% ipython --no-banner

In [1]: import numpy as np

In [2]: from numpy import linalg as LA

In [3]: np.set_printoptions(suppress=True, linewidth=140)

In [4]: arr = np.array([[-0.44, 0.15, -0.72],
   ...:     [0.05, -0.36, -0.58],
   ...:     [0.0, 0.52, 0.84],
   ...:     [-0.52, -0.49, -0.99],
   ...:     [0.08, 0.31, 0.71],
   ...:     [-0.26, 0.08, -0.49],
   ...:     [0.67, 0.05, 0.98],
   ...:     [-0.33, -0.2, -0.86],
   ...:     [-0.16, -0.06, -0.49],
   ...:     [-0.79, 0.38, -0.96],
   ...:     [-0.7, 0.28, -0.93],
   ...:     [-0.54, -0.58, -0.99],
   ...:     [0.59, 0.6, 1.0],
   ...:     [0.49, 0.09, 0.92],
   ...:     [0.12, 0.45, 0.87],
   ...:     [0.82, -0.24, 0.99],
   ...:     [-0.37, 0.44, -0.02]])

In [5]: x = np.array([0, 0, 1])

In [6]: a = np.maximum(arr @ x, 0)

In [7]: print(np.flatnonzero(a > 1e-9))
[ 2  4  6 12 13 14 15]

In [8]: G = np.cov(arr, rowvar=False)

In [9]: print(np.median(arr, axis=0))
[-0.16  0.09 -0.49]

In [10]: print(np.argwhere(np.triu(np.abs(np.corrcoef(arr.T)) > 0.8, 1)))
[[0 2]]

In [11]: Xs = arr - arr.mean(axis=0)

In [12]: U, sig, vt = LA.svd(Xs, full_matrices=False)

In [13]: print(np.round(vt[0] * np.sign(vt[0, np.abs(vt[0]).argmax()]), 2))
[0.46 0.16 0.87]

In [14]: m1 = np.load("mat.npy")

In [15]: print(m1)
[[ 2.  0.  2.]
 [ 0. -2.  0.]
 [ 2.  0. -1.]]

In [16]: evals, evecs = LA.eig(m1)

In [17]: print(m1 @ evecs[:, 0] - evals[0] * evecs[:, 0])
[0. 0. 0.]

In [18]: print(np.round(np.sort(LA.eigvals(LA.inv(m1))), 2))
[-0.5  -0.5   0.33]

In [19]: print(round(LA.eigvalsh(m1).min(), 2))
-2.0

In [20]: Q = m1.astype(float).copy()

In [21]: for j in range(3):
    ...:     Q[:, j] -= Q[:, :j] @ (Q[:, :j].T @ Q[:, j])
    ...:     Q[:, j] /= LA.norm(Q[:, j])
    ...: 

In [22]: print(np.round(Q.T @ m1, 2))
[[2.83 0.   0.71]
 [0.   2.   0.  ]
 [0.   0.   2.12]]

In [23]: print(np.round(LA.det(m1), 2))
12.0

In [24]: print(np.flatnonzero(LA.matrix_power((m1 != 0) + (m1.T != 0) + np.eye(3), 3)[0]))
[0 2]

In [25]: print((m1 + m1.T) / 2)
[[ 2.  0.  2.]
 [ 0. -2.  0.]
 [ 2.  0. -1.]]

In [26]: print(np.round(LA.det(m1), 2))
12.0

In [27]: print(m1 @ m1)
[[8. 0. 2.]
 [0. 4. 0.]
 [2. 0. 5.]]

In [28]: print(np.round(np.abs(LA.eigvals(m1)).max(), 2))
3.0

In [29]: print((m1 - m1.T) / 2)
[[0. 0. 0.]
 [0. 0. 0.]
 [0. 0. 0.]]

In [30]: print(np.round(np.sort(np.abs(LA.eigvals(m1))), 2))
[2. 2. 3.]

In [31]: print(np.round(LA.matrix_power(m1, 4), 2))
[[68.  0. 26.]
 [ 0. 16.  0.]
 [26.  0. 29.]]

In [32]: F = np.loadtxt("arr.csv", delimiter=",")

In [33]: print(F)
[[1. 2. 2. 3.]
 [3. 1. 2. 2.]
 [2. 3. 1. 2.]
 [2. 2. 3. 1.]]

In [34]: print(F @ (-1.0) ** np.arange(4))
[-2.  2. -2.  2.]

In [35]: print(np.fft.fft(F[0]))
[ 8.+0.j -1.+1.j -2.+0.j -1.-1.j]

In [36]: print((F @ F)[0])
[17. 16. 17. 14.]

In [37]: print(F @ np.ones(4))
[8. 8. 8. 8.]

In [38]: B = F[0, 0] * F[1:] - np.outer(F[1:, 0], F[0])

In [39]: print(B)
[[ 0. -5. -4. -7.]
 [ 0. -1. -3. -4.]
 [ 0. -2. -1. -5.]]

In [40]: print(F[:, 0] / F[0, 0])
[1. 3. 2. 2.]

In [41]: T = np.stack([F, 2 * F, F[::-1]])

In [42]: print(LA.matrix_rank(T.reshape(3, -1)))
2

In [43]: print(T.sum(axis=0))
[[ 5.  8.  9. 10.]
 [11.  6.  7.  8.]
 [ 9. 10.  5.  8.]
 [ 7.  8. 11.  6.]]

In [44]: W = np.array([[0, 0, 0], [1, 1, 0], [1, 1, 1], [1, 2, 2]])

In [45]: b = np.array([3, 1, -2])

In [46]: hid = np.maximum(F @ W + b, 0)

In [47]: print(LA.matrix_rank(hid))
3

In [48]: print((hid > 0).mean(axis=0))
[1. 1. 1.]

In [49]: Z = np.array([[2, 3], [-3, 3], [3, 1]])

In [50]: print((hid @ Z).round(6).argmax(axis=1))
[1 1 1 1]

In [51]: print(hid @ Z)
[[ 5. 69.]
 [ 4. 52.]
 [ 0. 57.]
 [ 3. 54.]]

In [52]: B = np.array([[0, 0], [4, 0]])

In [53]: feats = np.kron(np.eye(2, dtype=int), B)

In [54]: print(feats)
[[0 0 0 0]
 [4 0 0 0]
 [0 0 0 0]
 [0 0 4 0]]

In [55]: T = np.stack([feats, 2 * feats, feats[::-1]])

In [56]: print(T.sum(axis=0))
[[ 0  0  4  0]
 [12  0  0  0]
 [ 4  0  0  0]
 [ 0  0 12  0]]

In [57]: print(LA.matrix_rank(T.reshape(3, -1)))
2

In [58]: print((feats != 0).astype(int))
[[0 0 0 0]
 [1 0 0 0]
 [0 0 0 0]
 [0 0 1 0]]

In [59]: rng = np.random.default_rng(810)

In [60]: labels = rng.permutation(4)

In [61]: print(labels)
[3 1 2 0]

In [62]: B = feats[labels][:, labels]

In [63]: print(np.trace(B))
0

In [64]: print(np.allclose(B, feats))
False

In [65]: print(np.round(np.sort(np.abs(LA.eigvals(B))), 2))
[0. 0. 0. 0.]

In [66]: G = feats.T @ feats

In [67]: print(np.allclose(G, G.T))
True

In [68]: data = np.load("block7.npy")

In [69]: print(data)
[[9 9 5]
 [0 0 5]
 [3 3 5]
 [0 0 5]
 [9 9 5]
 [0 0 5]
 [6 6 5]
 [9 9 5]
 [9 9 5]
 [0 0 5]
 [0 0 5]
 [6 6 5]
 [3 3 5]
 [0 0 5]
 [6 6 5]
 [9 9 5]]

In [70]: U, sig, vt = LA.svd(data)

In [71]: print(sig.round(2) + 0)
[36.34 11.89  0.  ]

In [72]: B = U[:, :2] @ np.diag(sig[:2]) @ vt[:2]

In [73]: print(np.round(LA.norm(data - B, 2), 2), round(float(sig[2]), 2))
0.0 0.0

In [74]: print(LA.matrix_rank(B))
2

In [75]: X = np.load("w.npy")

In [76]: print(X)
[[  7. -11.  10.  -4.]
 [ 10. -20.  20.  -8.]
 [ 10. -23.  27. -12.]
 [ 10. -23.  28. -13.]]

In [77]: r0 = np.array([-1, 2])

In [78]: print(np.array([np.convolve(row, r0, "same") for row in X]))
[[ -7.  25. -32.  24.]
 [-10.  40. -60.  48.]
 [-10.  43. -73.  66.]
 [-10.  43. -74.  69.]]

In [79]: print(np.correlate(X[1], X[0], "full"))
[ -40.  180. -390.  522. -440.  228.  -56.]

In [80]: print(np.polyval(r0, X[1]))
[ -8.  22. -18.  10.]

In [81]: B = X / LA.norm(X, axis=1, keepdims=True)

In [82]: G = B @ B.T

In [83]: print(G[1].round(2))
[0.99 1.   0.99 0.99]

In [84]: print(np.argwhere(np.triu(np.abs(G) > 0.95, 1)))
[[0 1]
 [0 2]
 [0 3]
 [1 2]
 [1 3]
 [2 3]]

In [85]: print(round(np.degrees(np.arccos(np.clip(G[1, 3], -1, 1))), 2))
7.63

In [86]: print((np.abs(G) > 0.9).astype(int))
[[1 1 1 1]
 [1 1 1 1]
 [1 1 1 1]
 [1 1 1 1]]

In [87]: x = np.array([3, 4, 0, -4])

In [88]: y = X @ x

In [89]: b, lr = np.zeros(4), 1 / LA.norm(X, 2) ** 2

In [90]: for i in range(4):
    ...:     b -= lr * X.T @ (X @ b - y)
    ...:     if i % 1 == 0: print(i, round(LA.norm(X @ b - y), 2))
    ...: 
0 8.08
1 8.06
2 8.03
3 8.01

In [91]: print(b.round(2))
[-0.12  0.24 -0.24  0.1 ]

In [92]: print(np.round(LA.cond(X), 2))
879.97
